$ python -q
>>> import numpy as np
>>> np.set_printoptions(precision=1, suppress=True, linewidth=140, sign=" ")
>>> arr = np.load("run16.npy")
>>> arr
array([[-23.6,   0.2,  13.7],
       [-15. ,   0.7,   8.9],
       [-14.3,   0.7,   8.5],
       [ -9.4,   0.9,   5.7],
       [ -4.6,   1. ,   2.8],
       [ -3.9,   1. ,   2.3],
       [ -1.9,   0.8,   1. ],
       [ -1.2,   0.7,   0.5],
       [ -0.2,   0.2,   0. ],
       [  0.1,  -0.1,   0. ],
       [  0.1,  -0.1,   0. ],
       [  0.2,  -0.2,   0. ],
       [  0.3,  -0.3,   0. ],
       [  1. ,  -1. ,   0.3],
       [  3.3,  -2.3,   0.8],
       [  3.4,  -2.3,   0.8],
       [  4. ,  -2.6,   0.9],
       [  4.3,  -2.8,   0.9],
       [  7. ,  -3.7,   1.1],
       [ 17.8,  -6.2,   0.9],
       [ 27. ,  -7.8,   0.1]])
>>> t = np.radians(72)
>>> R = np.eye(3)
>>> R[0, 0] = R[1, 1] = np.cos(t)
>>> R[0, 1], R[1, 0] = -np.sin(t), np.sin(t)
>>> R
array([[ 0.3, -1. ,  0. ],
       [ 1. ,  0.3,  0. ],
       [ 0. ,  0. ,  1. ]])
>>> Y = arr @ R.T
>>> np.linalg.svd(arr, compute_uv=False), np.linalg.svd(Y, compute_uv=False)
(array([ 50.3,  16.5,   2.5]), array([ 50.3,  16.5,   2.5]))
>>> np.allclose(arr @ arr.T, Y @ Y.T)
True
>>> Ac = arr - arr.mean(axis=0)
>>> U, sig, vt = np.linalg.svd(Ac, full_matrices=False)
>>> np.abs(U[:, 0]).argmax()
np.int64(20)
>>> np.abs(vt[0]).argmax()
np.int64(0)
>>> np.searchsorted(np.cumsum(sig ** 2) / (sig ** 2).sum(), 0.9) + 1
np.int64(1)
>>> sig
array([ 50.2,  11.8,   2.5])
>>> np.abs(vt[-1])
array([ 0.3,  0.9,  0.4])
>>> np.round(Ac.mean(axis=0), 1) + 0
array([ 0.,  0.,  0.])
>>> round((sig ** 2).sum() ** 2 / (sig ** 4).sum(), 1)
np.float64(1.1)
>>> P = arr @ np.linalg.solve(arr.T @ arr, arr.T)
>>> np.allclose(P @ P, P)
True
>>> np.linalg.matrix_rank(np.eye(21) - P)
np.int64(18)
>>> np.round(np.diag(P), 1) + 0
array([ 0.5,  0.2,  0.2,  0.1,  0.1,  0.1,  0.1,  0. ,  0. ,  0. ,  0. ,  0. ,  0. ,  0. ,  0.1,  0.1,  0.1,  0.1,  0.2,  0.3,  0.7])
>>> np.round(np.trace(P), 1)
np.float64(3.0)
>>> np.round(np.linalg.eigvalsh(P), 1) + 0
array([ 0.,  0.,  0.,  0.,  0.,  0.,  0.,  0.,  0.,  0.,  0.,  0.,  0.,  0.,  0.,  0.,  0.,  0.,  1.,  1.,  1.])
